% python3 -q
>>> import numpy as np
>>> from numpy import linalg as LA
>>> np.set_printoptions(precision=2, suppress=True, linewidth=140, legacy="1.25")
>>> rnd = lambda a: np.round(a, 2) + 0
>>> data = np.load("a.npy")
>>> data
array([[ 0,  0,  0,  0,  0],
       [ 0, -1,  0,  0,  0],
       [ 0,  0,  2,  0,  0],
       [ 0,  0,  0,  1,  0],
       [ 0,  0,  0,  0, -2]])
>>> # symmetric
>>> w, V = LA.eigh(data)
>>> (w > 1e-8).sum(), (w < -1e-8).sum()
(2, 2)
>>> np.abs(V[:, -1])
array([0., 0., 1., 0., 0.])
>>> np.abs(V[:, -1]).round(6).argmax()
2
>>> V.T @ V
array([[1., 0., 0., 0., 0.],
       [0., 1., 0., 0., 0.],
       [0., 0., 1., 0., 0.],
       [0., 0., 0., 1., 0.],
       [0., 0., 0., 0., 1.]])
>>> other = np.array([[-1, -4, -2], [4, -5, 3], [-1, 2, -2], [1, -4, 3], [-4, -4, 5]])
>>> LA.matrix_rank(np.vstack([data, other.T]))
5
>>> data @ other
array([[  0,   0,   0],
       [ -4,   5,  -3],
       [ -2,   4,  -4],
       [  1,  -4,   3],
       [  8,   8, -10]])
>>> try:
...     LA.inv(data)
... except LA.LinAlgError as e:
...     print(repr(e))
... 
LinAlgError('Singular matrix')
>>> np.abs(np.diag(LA.qr(data)[1])) > 1e-9
array([False,  True,  True,  True,  True])
>>> np.allclose(data[:-1].T @ LA.lstsq(data[:-1].T, data[-1])[0], data[-1])
False
>>> rnd(data @ LA.pinv(data) @ data)
array([[ 0.,  0.,  0.,  0.,  0.],
       [ 0., -1.,  0.,  0.,  0.],
       [ 0.,  0.,  2.,  0.,  0.],
       [ 0.,  0.,  0.,  1.,  0.],
       [ 0.,  0.,  0.,  0., -2.]])
